$ python3 -q
>>> import numpy as np
>>> import numpy.linalg as la
>>> np.set_printoptions(precision=4, suppress=True, linewidth=120)
>>> data = np.load("arr.npy")
>>> print(data)
[[ 1. -2.  2.  0.]
 [-1. -1.  3.  0.]
 [-1. -4.  6.  0.]
 [-2. -2.  2.  3.]]
>>> evals, vecs = la.eig(data)
>>> print(round(np.prod(evals), 4))
18.0
>>> print(np.sort(la.eigvals(la.inv(data))))
[0.3333 0.3333 0.5    1.    ]
>>> hat = np.triu(np.array([[-2, 0, -2, -1], [3, 2, 0, -2], [-3, -3, -2, 2], [-1, -2, -1, 3]]), 1) + np.eye(4)
>>> other = hat @ data @ la.inv(hat)
>>> print(round(float(la.det(other)), 4))
18.0
>>> print(other)
[[  5.   8.  -2.  22.]
 [  3.   3.   5.  -7.]
 [ -5.  -8.   0. -15.]
 [ -2.  -2.  -2.   1.]]
>>> print(np.trace(other), np.trace(data))
9.0 9.0
>>> print(hat @ data - data @ hat)
[[  4.  10. -12. -10.]
 [  4.   4.  -6. -15.]
 [ -4.  -4.   2. -15.]
 [  0.   0.  -4. -10.]]
>>> ang = np.radians(180)
>>> R = np.eye(4)
>>> R[1, 1] = R[2, 2] = np.cos(ang)
>>> R[1, 2], R[2, 1] = -np.sin(ang), np.sin(ang)
>>> print(R.round(4) + 0)
[[ 1.  0.  0.  0.]
 [ 0. -1.  0.  0.]
 [ 0.  0. -1.  0.]
 [ 0.  0.  0.  1.]]
>>> other = data @ R.T
>>> print(np.allclose(la.norm(data, axis=1), la.norm(other, axis=1)))
True
>>> print(other)
[[ 1.  2. -2.  0.]
 [-1.  1. -3.  0.]
 [-1.  4. -6.  0.]
 [-2.  2. -2.  3.]]
>>> print(np.abs(other - data).max(axis=0))
[ 0.  8. 12.  0.]
>>> print(la.svd(data, compute_uv=False), la.svd(other, compute_uv=False))
[8.959  3.317  1.6102 0.3762] [8.959  3.317  1.6102 0.3762]
>>> print(round(la.det(R), 4), np.trace(R))
1.0 0.0
>>> Q, R = la.qr(data)
>>> print(Q.round(4) + 0)
[[-0.378  -0.7071 -0.2224  0.5547]
 [ 0.378   0.      0.7412  0.5547]
 [ 0.378  -0.7071  0.2224 -0.5547]
 [ 0.7559  0.     -0.593   0.2774]]
>>> print(Q.shape, R.shape)
(4, 4) (4, 4)
>>> print(np.round(Q.T @ Q, 4) + 0)
[[1. 0. 0. 0.]
 [0. 1. 0. 0.]
 [0. 0. 1. 0.]
 [0. 0. 0. 1.]]
>>> print(np.round(Q @ R, 4) + 0)
[[ 1. -2.  2.  0.]
 [-1. -1.  3.  0.]
 [-1. -4.  6.  0.]
 [-2. -2.  2.  3.]]
>>> print(np.allclose(R.T @ R, data.T @ data))
True
>>> print(np.trace(Q @ Q.T))
4.0
>>> W0 = np.array([[-3.0, 0.0, 0.0], [0.0, 13.0, 8.0], [0.0, 8.0, 1.0]])
>>> u, r1 = W0[0], W0[2]
>>> print(u @ u)
9.0
>>> pr = (u @ r1) / (u @ u) * u
>>> print(r1 - pr)
[0. 8. 1.]
>>> print(pr)
[-0.  0.  0.]
